$ python -q
>>> import numpy as np
>>> np.set_printoptions(precision=2, suppress=True, linewidth=140, legacy="1.25")
>>> def rnd(a):
...     return np.round(a, 2) + 0
... 
>>> data = np.load("mat.npy")
>>> print(data)
[[ 3 -3  2 -1 -2  3  0]
 [-3  3 -3  2 -1 -2  3]
 [ 2 -3  3 -3  2 -1 -2]
 [-1  2 -3  3 -3  2 -1]
 [-2 -1  2 -3  3 -3  2]
 [ 3 -2 -1  2 -3  3 -3]
 [ 0  3 -2 -1  2 -3  3]]
>>> Y = data[0, 0] * data[1:] - np.outer(data[1:, 0], data[0])
>>> print(Y)
[[  0   0  -3   3  -9   3   9]
 [  0  -3   5  -7  10  -9  -6]
 [  0   3  -7   8 -11   9  -3]
 [  0  -9  10 -11   5  -3   6]
 [  0   3  -9   9  -3   0  -9]
 [  0   9  -6  -3   6  -9   9]]
>>> print(np.linalg.matrix_rank(Y), np.linalg.matrix_rank(data))
6 7
>>> print(rnd(data[:, 0] / data[0, 0]))
[ 1.   -1.    0.67 -0.33 -0.67  1.    0.  ]
>>> r0 = np.array([1, 2, 2, 1, 3, 3, 1])
>>> Y = data + np.outer(r0, np.eye(7)[1])
>>> print(rnd(np.linalg.det(Y) / np.linalg.det(data)), rnd(1 + np.linalg.solve(data, r0)[1]))
-1.47 -1.47
>>> print(np.linalg.matrix_rank(Y - data))
1
>>> print(Y)
[[ 3. -2.  2. -1. -2.  3.  0.]
 [-3.  5. -3.  2. -1. -2.  3.]
 [ 2. -1.  3. -3.  2. -1. -2.]
 [-1.  3. -3.  3. -3.  2. -1.]
 [-2.  2.  2. -3.  3. -3.  2.]
 [ 3.  1. -1.  2. -3.  3. -3.]
 [ 0.  4. -2. -1.  2. -3.  3.]]
>>> print(rnd(np.linalg.eigvalsh(data).min()))
-3.16
>>> evals, vecs = np.linalg.eigh(data)
>>> print(np.unique(evals.round(6) + 0, return_counts=True)[1])
[1 1 1 1 1 1 1]
>>> print(rnd(vecs.T @ data @ vecs))
[[-3.16  0.    0.    0.    0.    0.    0.  ]
 [ 0.   -1.5   0.    0.    0.    0.    0.  ]
 [ 0.    0.   -0.69  0.    0.    0.    0.  ]
 [ 0.    0.    0.    0.46  0.    0.    0.  ]
 [ 0.    0.    0.    0.    3.31  0.    0.  ]
 [ 0.    0.    0.    0.    0.   10.88  0.  ]
 [ 0.    0.    0.    0.    0.    0.   11.7 ]]
>>> print(rnd(np.linalg.svd(data, compute_uv=False)))
[11.7  10.88  3.31  3.16  1.5   0.69  0.46]
>>> print(rnd(vecs @ np.diag(evals) @ vecs.T))
[[ 3. -3.  2. -1. -2.  3.  0.]
 [-3.  3. -3.  2. -1. -2.  3.]
 [ 2. -3.  3. -3.  2. -1. -2.]
 [-1.  2. -3.  3. -3.  2. -1.]
 [-2. -1.  2. -3.  3. -3.  2.]
 [ 3. -2. -1.  2. -3.  3. -3.]
 [ 0.  3. -2. -1.  2. -3.  3.]]
>>> M = np.loadtxt("x.csv", delimiter=",")
>>> print(rnd(M))
[[-20.05  -9.    -3.88 -11.17]
 [-10.1   -4.09  -3.08  -6.72]
 [ -7.14  -2.73  -2.73  -5.28]
 [ -6.52  -2.45  -2.65  -4.96]
 [ -2.64  -0.87  -1.91  -2.77]
 [ -1.81  -0.58  -1.64  -2.2 ]
 [ -1.61  -0.52  -1.57  -2.05]
 [ -1.46  -0.47  -1.5   -1.93]
 [ -1.2   -0.39  -1.38  -1.71]
 [ -0.57  -0.24  -0.95  -1.06]
 [ -0.31  -0.18  -0.63  -0.66]
 [ -0.12  -0.1   -0.26  -0.26]
 [  1.03   1.15   0.95   1.06]
 [  1.44   1.58   1.14   1.32]
 [  1.75   1.89   1.25   1.49]
 [  3.02   3.14   1.61   2.13]
 [  3.79   3.88   1.78   2.48]
 [  4.22   4.28   1.86   2.67]
 [  8.19   7.86   2.44   4.27]
 [  9.96   9.4    2.64   4.94]
 [ 11.18  10.45   2.76   5.39]
 [ 14.53  13.3    3.05   6.61]
 [ 17.52  15.8    3.28   7.67]
 [ 18.58  16.69   3.35   8.05]
 [ 29.48  25.58   3.97  11.82]]
>>> rng = np.random.default_rng(68)
>>> Y = M + rng.integers(-2, 3, (25, 3)) @ rng.integers(-2, 3, (3, 4))
>>> print(rnd(Y))
[[-20.05  -9.    -3.88 -11.17]
 [-12.1   -7.09  -1.08  -5.72]
 [ -5.14  -0.73  -1.73  -9.28]
 [ -4.52  -1.45  -2.65  -7.96]
 [ -6.64  -2.87   0.09   1.23]
 [ -1.81   0.42  -0.64  -3.2 ]
 [ -5.61  -4.52  -0.57   2.95]
 [ -5.46  -1.47   1.5    1.07]
 [  2.8    6.61  -2.38  -6.71]
 [  3.43   2.76  -3.95  -4.06]
 [ -4.31  -6.18   0.37   4.34]
 [ -0.12  -0.1   -0.26  -0.26]
 [  3.03   5.15   0.95  -1.94]
 [  3.44   0.58  -0.86   0.32]
 [ -2.25  -3.11   3.25   5.49]
 [  1.02   1.14   1.61   5.13]
 [  3.79   3.88   1.78   2.48]
 [  0.22   1.28   2.86   7.67]
 [  4.19   6.86   6.44   6.27]
 [ 13.96  13.4   -1.36   2.94]
 [ 13.18  10.45  -0.24   5.39]
 [ 10.53  11.3    7.05   8.61]
 [ 19.52  15.8    0.28   7.67]
 [ 18.58  14.69   2.35   9.05]
 [ 29.48  26.58   5.97   9.82]]
>>> print(np.abs(Y - M).sum(axis=1))
[ 0.  8.  9.  6. 12.  3. 14. 11. 17. 13. 16.  0.  9.  6. 15.  7.  0. 13. 11. 14.  5. 12.  5.  4.  5.]
>>> print(rnd(Y - M))
[[ 0.  0.  0.  0.]
 [-2. -3.  2.  1.]
 [ 2.  2.  1. -4.]
 [ 2.  1.  0. -3.]
 [-4. -2.  2.  4.]
 [ 0.  1.  1. -1.]
 [-4. -4.  1.  5.]
 [-4. -1.  3.  3.]
 [ 4.  7. -1. -5.]
 [ 4.  3. -3. -3.]
 [-4. -6.  1.  5.]
 [ 0.  0.  0.  0.]
 [ 2.  4.  0. -3.]
 [ 2. -1. -2. -1.]
 [-4. -5.  2.  4.]
 [-2. -2.  0.  3.]
 [ 0.  0.  0.  0.]
 [-4. -3.  1.  5.]
 [-4. -1.  4.  2.]
 [ 4.  4. -4. -2.]
 [ 2.  0. -3.  0.]
 [-4. -2.  4.  2.]
 [ 2.  0. -3.  0.]
 [ 0. -2. -1.  1.]
 [ 0.  1.  2. -2.]]
>>> proj = Y @ np.linalg.solve(Y.T @ Y, Y.T)
>>> print(rnd(proj @ Y[:, 2]))
[-3.88 -1.08 -1.73 -2.65  0.09 -0.64 -0.57  1.5  -2.38 -3.95  0.37 -0.26  0.95 -0.86  3.25  1.61  1.78  2.86  6.44 -1.36 -0.24  7.05  0.28
  2.35  5.97]
>>> print(np.allclose(proj @ proj, proj))
True
>>> print(rnd(np.linalg.eigvalsh(proj)))
[0. 0. 0. 0. 0. 0. 0. 0. 0. 0. 0. 0. 0. 0. 0. 0. 0. 0. 0. 0. 0. 1. 1. 1. 1.]
>>> r0 = np.array([0, 9])
>>> v = np.array([-6, 9, 5, -5, 4, 0])
>>> feats = np.outer(r0, v)
>>> print(feats)
[[  0   0   0   0   0   0]
 [-54  81  45 -45  36   0]]
>>> rk = np.linalg.matrix_rank(feats)
>>> print(rk)
1
>>> null = np.linalg.svd(feats)[2][rk:].T
>>> print(np.allclose(feats @ null, 0))
True
>>> print(null.shape)
(6, 5)
>>> Uu, s, VT = np.linalg.svd(feats)
>>> print(rnd(s))
[121.75   0.  ]
>>> print(np.argmax(s[:-1] / (s[1:] + 1e-6)) + 1)
1
>>> Y = Uu[:, :1] @ np.diag(s[:1]) @ VT[:1]
>>> print(np.linalg.matrix_rank(feats, rtol=0.05))
1
>>> print(np.linalg.matrix_rank(Y))
1
>>> print(rnd(np.abs(feats - Y).max()))
0.0
>>> Uu, s, VT = np.linalg.svd(feats)
>>> vecs = VT[:(s > 1e-8).sum()]
>>> x = feats[1] + 5 * feats[0] + rng.integers(2) * np.eye(6)[1]
>>> print(x)
[-54.  82.  45. -45.  36.   0.]
>>> print(np.allclose(vecs.T @ vecs @ x, x))
False
>>> print(rnd(np.linalg.norm(x - vecs.T @ vecs @ x)))
0.75
>>> print(rnd(vecs.T @ vecs))
[[ 0.2  -0.3  -0.16  0.16 -0.13  0.  ]
 [-0.3   0.44  0.25 -0.25  0.2   0.  ]
 [-0.16  0.25  0.14 -0.14  0.11  0.  ]
 [ 0.16 -0.25 -0.14  0.14 -0.11  0.  ]
 [-0.13  0.2   0.11 -0.11  0.09  0.  ]
 [ 0.    0.    0.    0.    0.    0.  ]]
>>> Y = np.array([[0, 3, 1], [2, 3, 1], [2, 1, 3], [3, 2, 2], [0, 2, 2], [2, 1, 0]])
>>> print(np.einsum("ik,kj->ji", feats, Y))
[[  0 117]
 [  0 108]
 [  0 144]]
>>> print(feats @ Y)
[[  0   0   0]
 [117 108 144]]
>>> print(np.vstack([feats, Y.T]).shape)
(5, 6)
>>> print(np.einsum("ij->j", feats))
[-54  81  45 -45  36   0]
>>> W0 = np.triu(rng.random((7, 7)) < 0.4, 1).astype(int)
>>> W0 = W0 + W0.T
>>> print(W0)
[[0 1 1 1 1 0 0]
 [1 0 0 1 1 0 0]
 [1 0 0 1 0 0 0]
 [1 1 1 0 0 1 0]
 [1 1 0 0 0 1 1]
 [0 0 0 1 1 0 1]
 [0 0 0 0 1 1 0]]
>>> print(W0.sum(axis=0))
[4 3 2 4 4 3 2]
>>> print(np.trace(W0 @ W0 @ W0) // 6)
4
>>> low = np.diag(W0.sum(axis=1)) - W0
>>> print((np.linalg.eigvalsh(low) < 1e-8).sum())
1
>>> print(low)
[[ 4 -1 -1 -1 -1  0  0]
 [-1  3  0 -1 -1  0  0]
 [-1  0  2 -1  0  0  0]
 [-1 -1 -1  4  0 -1  0]
 [-1 -1  0  0  4 -1 -1]
 [ 0  0  0 -1 -1  3 -1]
 [ 0  0  0  0 -1 -1  2]]
>>> print(np.linalg.matrix_rank(low))
6
>>> print(rnd(np.linalg.det(W0)))
2.0
>>> print(rnd(np.sort(np.abs(np.linalg.eigvals(W0)))))
[0.28 0.38 1.14 1.47 1.55 2.21 3.32]
>>> print(np.trace(W0))
0
>>> print(np.allclose(W0 @ W0.T, W0.T @ W0))
True
>>> print(np.linalg.matrix_power(W0, 3))
[[6 7 6 9 9 4 3]
 [7 4 3 9 8 3 3]
 [6 3 2 6 4 2 2]
 [9 9 6 4 4 8 3]
 [9 8 4 4 4 8 5]
 [4 3 2 8 8 2 4]
 [3 3 2 3 5 4 2]]
>>> print(W0 @ W0)
[[4 2 1 2 1 2 1]
 [2 3 2 1 1 2 1]
 [1 2 2 1 1 1 0]
 [2 1 1 4 3 0 1]
 [1 1 1 3 4 1 1]
 [2 2 1 0 1 3 1]
 [1 1 0 1 1 1 2]]
>>> q, Rm = np.linalg.qr(W0)
>>> print(rnd(q @ Rm))
[[0. 1. 1. 1. 1. 0. 0.]
 [1. 0. 0. 1. 1. 0. 0.]
 [1. 0. 0. 1. 0. 0. 0.]
 [1. 1. 1. 0. 0. 1. 0.]
 [1. 1. 0. 0. 0. 1. 1.]
 [0. 0. 0. 1. 1. 0. 1.]
 [0. 0. 0. 0. 1. 1. 0.]]
>>> print(rnd(q))
[[ 0.    0.71 -0.32  0.5  -0.06  0.16  0.35]
 [-0.5  -0.35 -0.16  0.25  0.37  0.63  0.  ]
 [-0.5  -0.35 -0.16  0.25 -0.43 -0.47  0.35]
 [-0.5   0.35 -0.47 -0.5   0.06 -0.16 -0.35]
 [-0.5   0.35  0.79  0.    0.    0.    0.  ]
 [ 0.    0.    0.    0.62  0.12 -0.32 -0.71]
 [ 0.    0.    0.    0.    0.81 -0.47  0.35]]
>>> print(np.allclose(Rm.T @ Rm, W0.T @ W0))
True
>>> print(rnd(q.T @ q))
[[1. 0. 0. 0. 0. 0. 0.]
 [0. 1. 0. 0. 0. 0. 0.]
 [0. 0. 1. 0. 0. 0. 0.]
 [0. 0. 0. 1. 0. 0. 0.]
 [0. 0. 0. 0. 1. 0. 0.]
 [0. 0. 0. 0. 0. 1. 0.]
 [0. 0. 0. 0. 0. 0. 1.]]
>>> print(q.shape, Rm.shape)
(7, 7) (7, 7)
>>> print(rnd(np.abs(np.diag(Rm))))
[2.   1.41 0.79 1.61 1.24 0.63 0.71]
>>> r0, v = data[2], data[6]
>>> print(r0 @ v)
-11
>>> pr = (r0 @ v) / (r0 @ r0) * r0
>>> print(np.linalg.matrix_rank(np.outer(r0, v)))
1
>>> print(rnd((v - pr) @ r0))
0.0
>>> print(np.outer(r0, v))
[[ 0  6 -4 -2  4 -6  6]
 [ 0 -9  6  3 -6  9 -9]
 [ 0  9 -6 -3  6 -9  9]
 [ 0 -9  6  3 -6  9 -9]
 [ 0  6 -4 -2  4 -6  6]
 [ 0 -3  2  1 -2  3 -3]
 [ 0 -6  4  2 -4  6 -6]]
>>> print(rnd(v - pr))
[ 0.55  2.17 -1.17 -1.83  2.55 -3.28  2.45]
>>> r0 = np.array([3, 2, 1, 0, 3])
>>> v = np.array([0, -3, -2, 2, -1])
>>> J = r0[:, None] + v[None, :]
>>> print(J)
[[ 3  0  1  5  2]
 [ 2 -1  0  4  1]
 [ 1 -2 -1  3  0]
 [ 0 -3 -2  2 -1]
 [ 3  0  1  5  2]]
>>> print(rnd(np.linalg.norm(J, 2) / np.linalg.norm(J)))
0.91
>>> print([round(float(x), 2) for x in np.linalg.svd(J, compute_uv=False)[:3]])
[10.5, 4.78, 0.0]
>>> print(np.linalg.cond(J) > 100)
True
>>> print(rnd(np.linalg.det(J)))
0.0
>>> print(np.allclose(J, J.T))
False
>>> print(J @ J)
[[ 16 -17  -6  38   5]
 [  7 -11  -5  19   1]
 [ -2  -5  -4   0  -3]
 [-11   1  -3 -19  -7]
 [ 16 -17  -6  38   5]]
>>> print((J - J.T) / 2)
[[ 0.  -1.   0.   2.5 -0.5]
 [ 1.   0.   1.   3.5  0.5]
 [ 0.  -1.   0.   2.5 -0.5]
 [-2.5 -3.5 -2.5  0.  -3. ]
 [ 0.5 -0.5  0.5  3.   0. ]]
>>> print((J + J.T) / 2)
[[ 3.   1.   1.   2.5  2.5]
 [ 1.  -1.  -1.   0.5  0.5]
 [ 1.  -1.  -1.   0.5  0.5]
 [ 2.5  0.5  0.5  2.   2. ]
 [ 2.5  0.5  0.5  2.   2. ]]
>>> rk = np.linalg.matrix_rank(J)
>>> print(rk)
2
>>> null = np.linalg.svd(J)[2][rk:].T
>>> print([int(np.linalg.matrix_rank(J[:i])) for i in range(1, len(J) + 1)])
[1, 2, 2, 2, 2]
>>> print(np.allclose(J @ null, 0))
True
>>> print(np.linalg.matrix_rank(J.T @ J), np.linalg.matrix_rank(J @ J.T))
2 2
>>> Uu, s, VT = np.linalg.svd(J)
>>> vecs = VT[:(s > 1e-8).sum()]
>>> x = J[0] + 3 * J[4] + rng.integers(2) * np.eye(5)[1]
>>> print(x)
[12.  0.  4. 20.  8.]
>>> print(rnd(np.diag(vecs.T @ vecs)))
[0.24 0.53 0.3  0.73 0.2 ]
>>> print(rnd(np.linalg.norm(x - vecs.T @ vecs @ x)))
0.0
>>> print(np.allclose(vecs.T @ vecs @ x, x))
True
>>> E = np.array([[-1.2, 0.8, 0.1, 0.0, 1.1, -0.3, 1.0, -0.6],
...     [1.9, -0.1, -0.9, -0.4, -0.7, 0.2, 1.6, 0.5],
...     [1.88, -0.05, -0.8, -0.6, -0.62, 0.25, 1.6, 0.45]])
>>> print(np.argsort(-np.linalg.norm(E, axis=0).round(6), kind="stable")[:3])
[0 6 4]
>>> print(np.linalg.matrix_rank(E, rtol=0.1))
2
>>> print(rnd(np.linalg.norm(E, 2) / np.linalg.norm(E)))
0.89
